$ python3 -q
>>> import numpy as np
>>> np.set_printoptions(suppress=True, linewidth=140)
>>> def tidy(a):
...     return np.round(a, 3) + 0
... 
>>> M = np.loadtxt("case0.csv", delimiter=",")
>>> M
array([[-0.422, -1.104, -0.729,  0.615,  0.703, -0.461,  1.472,  1.509, -1.051, -0.374, -0.362,  1.059, -0.357, -0.407,  0.172, -0.457],
       [ 0.994,  0.012,  0.377,  0.139, -0.198,  0.304,  0.537, -0.004,  1.441, -0.031, -1.161, -0.222,  0.594,  0.155, -0.35 , -0.352],
       [ 0.895,  0.143,  0.934,  0.301,  0.803, -0.606, -0.027, -0.195,  0.154,  0.444,  0.605,  0.261,  1.631, -0.269, -0.516, -0.675],
       [-1.469, -0.869,  0.18 , -0.278, -0.639,  0.576, -0.596, -0.52 ,  0.321,  0.642, -0.174,  0.454, -0.651,  0.811, -1.408, -0.15 ],
       [ 0.288, -0.683,  0.54 , -0.402,  1.143, -0.995, -0.199, -0.714, -1.214,  0.365, -1.384,  0.571, -1.261, -2.066, -0.339, -0.482],
       [ 1.11 , -0.461,  0.558,  0.154, -0.251, -0.318,  0.122,  1.362, -0.899,  0.984,  0.406,  0.301, -0.426,  0.088,  0.597,  0.41 ],
       [ 0.393,  0.396, -0.547,  0.802, -0.313,  1.049, -0.012, -0.658,  0.776,  0.334,  0.337, -0.045,  0.463, -1.357,  0.101,  0.192],
       [-0.025, -0.585, -0.08 , -0.494, -0.952, -1.595,  0.684, -2.101, -0.447, -0.971,  0.225,  0.291,  0.074, -0.034, -0.421,  0.427],
       [-0.475,  0.53 ,  0.627,  0.725, -0.047,  0.047,  0.268,  0.482, -0.159,  0.753, -1.039,  1.673,  0.457, -0.473, -0.296,  0.982],
       [ 0.967,  0.309, -2.129,  0.817, -0.638, -0.531,  0.589, -0.263,  0.215,  0.043, -1.469,  1.286, -0.932, -0.229, -0.837,  0.554],
       [-0.008, -1.614, -0.33 ,  0.566,  0.254, -0.447, -0.327, -0.342,  0.459, -0.227,  0.972, -0.155,  0.108,  0.646,  0.93 ,  1.174],
       [-0.228, -0.181,  0.061,  0.372,  1.118, -0.659,  0.604, -2.107, -0.394,  0.412,  0.195, -1.561, -0.536,  0.13 , -0.459, -0.218],
       [ 0.03 ,  0.158, -0.168, -0.958, -0.737, -0.665, -0.458, -0.402, -0.133,  0.757, -0.354, -0.831,  0.506, -0.993, -0.115,  0.345],
       [-0.24 , -0.065,  0.812,  0.007,  0.086,  0.147,  0.083,  0.029,  0.236, -0.677,  1.707, -0.452,  0.714,  0.205, -1.278,  1.021],
       [ 0.1  , -0.362,  0.478,  1.622,  0.184, -0.331,  0.103,  0.606, -1.017, -0.321, -0.467, -0.459,  0.69 , -0.859,  0.627, -0.298]])
>>> tidy(M[8] @ M[1])
np.float64(0.575)
>>> tidy(np.linalg.norm(M, 1)), tidy(np.linalg.norm(M, np.inf))
(np.float64(11.294), np.float64(12.646))
>>> np.linalg.norm(M, axis=1).argmax()
np.int64(4)
>>> W0 = np.load("arr.npy")
>>> W0
array([[ 0, -2, -1,  3, -5,  1,  2,  4, -5,  2],
       [ 3,  0, -2,  4,  2,  3,  1,  2, -4,  4],
       [ 1,  0,  3,  2,  1, -1, -1,  2, -3,  0],
       [ 3, -1, -1, -3,  1, -4,  0, -1,  9,  0],
       [ 0, -2, -1,  3, -5,  1,  2,  4, -5,  2],
       [ 1,  0,  3,  2,  1, -1, -1,  2, -3,  0],
       [-1,  0,  3, -3,  3,  1, -1, -4,  0,  1],
       [ 0,  0,  1, -1, -1,  1,  1, -1,  3,  1],
       [ 0,  2,  2,  2,  0,  0,  0,  3, -5,  1],
       [ 3,  0,  0,  4, -4, -1,  5,  5, -3,  1],
       [ 0,  1,  1,  0,  2,  3, -1, -1,  0,  3]])
>>> tidy(np.trace(np.linalg.pinv(W0) @ W0))
np.float64(8.0)
>>> np.unique(W0.round(6), axis=0).shape
(9, 10)
>>> mat = np.loadtxt("layer15.csv", delimiter=",")
>>> mat
array([[ -1.298,   2.475,   2.671,   9.069,  -2.258,   5.8  ,   7.152],
       [ -0.164,  -0.99 ,   0.426,  -5.291,  -1.613, -14.097, -12.257],
       [ -1.797,  12.122,  -0.491, -10.189,   1.042,   0.944, -26.078],
       [ -2.369, -18.165,  -1.256,  -0.301,  -1.484,  -0.027, -26.116],
       [ -2.282,  29.695, -13.165,   5.083,  -1.724,   3.389,   2.533],
       [ -0.261,   4.9  ,   0.08 ,  -2.541,  -4.652,   1.717, -30.144],
       [ -2.394, -35.179,  -5.127,   5.247,  -0.042,   4.759,   4.095],
       [ -0.391,  -3.632,  -8.016,  -0.895,   1.352,   3.632,  12.187],
       [ -0.622,   7.504,   5.413, -10.549,  -3.279,   6.066,  -7.648],
       [  5.749,  50.909,   9.255,   0.583,   4.129,  -1.616,   6.842],
       [  0.519,   7.961,   0.258,  -1.931,   2.648,   3.397,   5.4  ],
       [  1.765,  -1.981,  17.233,  -0.51 ,   0.853,  -9.769,  19.379],
       [ -2.29 , -30.513,   0.705,  -3.653,   1.165,  11.388,  17.865],
       [ -2.575,   3.983,   1.105,   7.033,   0.57 ,   2.896,  11.081],
       [ -2.296,  36.375,   3.092,  -2.774,  -3.452,  -7.803,  11.883],
       [  0.185,  45.287,  -8.257,  -4.796,  -6.077,  -9.344, -12.582],
       [  1.495,  35.108,  -4.31 ,  -4.408,  -1.612,   5.926,   3.137],
       [  1.688,  12.701,  -1.216,   1.834,  -3.076, -11.377,  24.849],
       [ -0.544,  -4.711,   6.805,  -0.493,   2.423, -17.502,  -0.353],
       [ -2.921, -22.477,  -4.187,   3.787,   1.041,  -7.738,   2.982],
       [ -1.563,  -8.757,   4.438,  -6.642,  -1.7  ,   9.945,  -3.483],
       [  3.353,   1.626,   0.633,   7.632,  -1.177,   1.972,  -6.66 ],
       [ -0.8  ,  54.258,  18.634,  -6.02 ,  -3.439,   0.249, -11.046],
       [ -1.68 , -12.856,   2.623,  -0.877,  -1.04 ,   6.909,  13.705],
       [ -0.263,  32.749,  -3.596,   7.633,  -0.238,  32.175, -29.479]])
>>> C2 = np.cov(mat, rowvar=False)
>>> C2.shape
(7, 7)
>>> np.argsort(-mat.std(axis=0).round(6), kind="stable")
array([1, 6, 5, 2, 3, 4, 0])
>>> tidy(np.corrcoef(mat.T))
array([[ 1.   ,  0.442,  0.288,  0.03 ,  0.184, -0.143,  0.098],
       [ 0.442,  1.   ,  0.137, -0.149, -0.28 , -0.004, -0.176],
       [ 0.288,  0.137,  1.   , -0.258,  0.126, -0.199,  0.116],
       [ 0.03 , -0.149, -0.258,  1.   ,  0.201,  0.2  ,  0.218],
       [ 0.184, -0.28 ,  0.126,  0.201,  1.   ,  0.057,  0.288],
       [-0.143, -0.004, -0.199,  0.2  ,  0.057,  1.   , -0.248],
       [ 0.098, -0.176,  0.116,  0.218,  0.288, -0.248,  1.   ]])
>>> tidy(np.linalg.eigvalsh(C2)[::-1])
array([610.291, 241.006,  96.167,  47.798,  22.599,   5.192,   2.407])
>>> cen = mat - mat.mean(axis=0)
>>> V = np.linalg.svd(cen)[2][:5]
>>> out = cen - cen @ V.T @ V
>>> tidy(np.diag(V.T @ V))
array([0.013, 0.998, 0.988, 0.987, 0.016, 0.999, 0.999])
>>> out = np.c_[mat[:, :6] @ np.array([[6, 2, -5, -5, 5, -3],
...     [-8, 6, 7, -5, 3, 4],
...     [-1, 5, -2, 8, 9, -4],
...     [-1, 0, -9, -2, 0, -8],
...     [4, 3, 0, -7, 5, -6],
...     [-5, -7, 1, 1, 6, -6]]), np.array([2, 3, 1, 3, 3, 0, 3, 0, 2, 1, 2, 3, 0, 1, 1, 1, 3, 0, 0, 2, 0, 1, 1, 0, 0])]
>>> tidy(out)
array([[ -77.36 ,  -21.765,  -57.348,   18.951,   48.484,  -90.694,    2.   ],
       [  75.834,   89.702,   26.56 ,   16.954,  -92.603,  131.416,    3.   ],
       [ -97.63 ,   63.201,  187.466,  -41.525,   33.836,  125.439,    1.   ],
       [ 126.862, -124.271, -110.116,  103.585,  -85.226,  -49.055,    3.   ],
       [-267.011,   78.886,  203.247, -237.094,  -29.096,  127.632,    3.   ],
       [ -65.498,    3.303,   60.031,   16.808,    1.157,   58.001,    0.   ],
       [ 242.985, -274.936, -266.493,  141.408, -135.306, -183.304,    3.   ],
       [  22.869,  -84.022,    4.25 ,  -48.055,  -56.443,   -4.035,    0.   ],
       [-102.074,   18.546,  145.819,   59.011,   88.12 ,   77.9  ,    2.   ],
       [-358.02 ,  386.926,  302.245, -240.935,  275.716,  129.627,    1.   ],
       [ -65.294,   34.259,   73.392,  -51.613,   62.422,    8.433,    2.   ],
       [  61.972,  148.751,  -62.337,  124.224,  103.63 ,  -24.575,    3.   ],
       [ 181.032, -260.354, -159.286,  180.194,  -22.491, -164.096,    0.   ],
       [ -67.652,    5.711,  -21.855,  -13.36 ,   29.245,  -57.823,    1.   ],
       [-279.887,  273.383,  277.084, -123.75 ,   61.395,  229.742,    1.   ],
       [-325.721,  277.984,  366.418, -250.629,  -23.976,  344.515,    1.   ],
       [-299.254,  145.77 ,  292.499, -191.469,  101.505,  162.567,    3.   ],
       [ -47.517,  143.913,   55.016,  -75.186,  -48.043,  122.65 ,    0.   ],
       [ 125.314,  134.454,  -56.932,   47.238,  -48.505,   49.986,    0.   ],
       [ 205.544, -104.35 , -176.181,   70.895, -160.942,  -54.511,    2.   ],
       [   6.357, -108.193,    7.363,  122.233,   57.026,  -44.425,    0.   ],
       [ -15.723,    2.292,  -73.365,  -24.884,   33.287,  -71.913,    1.   ],
       [-466.479,  405.058,  400.967,  -81.856,  310.779,  212.196,    1.   ],
       [  52.317, -118.864,  -72.036,  109.607,   12.893,  -85.074,    0.   ],
       [-429.434,  -47.951,  201.228, -172.623,  256.428, -106.517,    0.   ]])
>>> np.linalg.matrix_rank(np.c_[mat, out])
np.int64(8)
>>> np.linalg.matrix_rank(out)
np.int64(7)
>>> tidy(np.linalg.norm(out - mat @ np.linalg.lstsq(mat, out)[0], axis=0))
array([0.   , 0.   , 0.   , 0.   , 0.   , 0.   , 8.059])
